$ python3 -q
>>> import numpy as np
>>> np.set_printoptions(suppress=True, linewidth=160)
>>> data = np.load("m.npy")
>>> data
array([[  1.085,   4.428,  -9.804,  -4.313,   6.636,  -6.65 ,   6.58 ,   7.496,  -0.131],
       [  0.95 ,   3.912,  -8.572,  -3.837,   5.838,  -5.703,   5.692,   6.508,  -0.137],
       [  0.123,   0.474,  -0.959,  -0.435,   0.463,  -0.49 ,   0.545,   0.714,  -0.056],
       [  0.203,   1.044,  -2.029,  -0.821,   1.219,  -1.333,   1.291,   1.507,   0.059],
       [  0.382,   0.555,  -1.343,  -0.774,   0.911,  -0.892,   1.121,   0.951,  -0.066],
       [ -0.229,  -0.483,   1.102,   0.294,  -0.843,   0.775,  -0.535,  -1.   ,  -0.089],
       [  1.277,   4.743, -10.46 ,  -4.737,   6.927,  -7.04 ,   6.966,   8.022,  -0.16 ],
       [ -0.093,  -0.778,   1.458,   0.826,  -0.908,   0.911,  -1.071,  -1.074,  -0.255],
       [ -0.708,  -2.705,   6.332,   2.677,  -4.198,   4.219,  -4.314,  -4.866,  -0.183],
       [ -0.141,  -1.111,   2.416,   0.966,  -1.699,   1.868,  -1.663,  -2.021,   0.121],
       [ -0.683,  -2.819,   6.527,   3.056,  -4.354,   4.289,  -4.489,  -5.143,  -0.057],
       [ -0.165,  -0.119,   0.067,   0.033,  -0.192,   0.122,  -0.142,   0.119,  -0.004],
       [ -0.151,  -0.874,   1.907,   0.906,  -1.275,   1.391,  -1.348,  -1.422,   0.006],
       [  0.015,   0.496,  -1.27 ,  -0.444,   0.869,  -0.731,   0.674,   0.911,  -0.043],
       [  1.209,   4.974, -11.341,  -5.051,   7.56 ,  -7.579,   7.522,   9.074,   0.1  ]])
>>> vec = np.array([-2, 3, 3, 0, -3, -2, -1, -2, 1])
>>> h = np.maximum(data @ vec, 0)
>>> np.flatnonzero(h > 1e-9)
array([ 5,  7,  8,  9, 10, 11, 12])
>>> data * (h > 1e-9)[:, None]
array([[ 0.   ,  0.   , -0.   , -0.   ,  0.   , -0.   ,  0.   ,  0.   , -0.   ],
       [ 0.   ,  0.   , -0.   , -0.   ,  0.   , -0.   ,  0.   ,  0.   , -0.   ],
       [ 0.   ,  0.   , -0.   , -0.   ,  0.   , -0.   ,  0.   ,  0.   , -0.   ],
       [ 0.   ,  0.   , -0.   , -0.   ,  0.   , -0.   ,  0.   ,  0.   ,  0.   ],
       [ 0.   ,  0.   , -0.   , -0.   ,  0.   , -0.   ,  0.   ,  0.   , -0.   ],
       [-0.229, -0.483,  1.102,  0.294, -0.843,  0.775, -0.535, -1.   , -0.089],
       [ 0.   ,  0.   , -0.   , -0.   ,  0.   , -0.   ,  0.   ,  0.   , -0.   ],
       [-0.093, -0.778,  1.458,  0.826, -0.908,  0.911, -1.071, -1.074, -0.255],
       [-0.708, -2.705,  6.332,  2.677, -4.198,  4.219, -4.314, -4.866, -0.183],
       [-0.141, -1.111,  2.416,  0.966, -1.699,  1.868, -1.663, -2.021,  0.121],
       [-0.683, -2.819,  6.527,  3.056, -4.354,  4.289, -4.489, -5.143, -0.057],
       [-0.165, -0.119,  0.067,  0.033, -0.192,  0.122, -0.142,  0.119, -0.004],
       [-0.151, -0.874,  1.907,  0.906, -1.275,  1.391, -1.348, -1.422,  0.006],
       [ 0.   ,  0.   , -0.   , -0.   ,  0.   , -0.   ,  0.   ,  0.   , -0.   ],
       [ 0.   ,  0.   , -0.   , -0.   ,  0.   , -0.   ,  0.   ,  0.   ,  0.   ]])
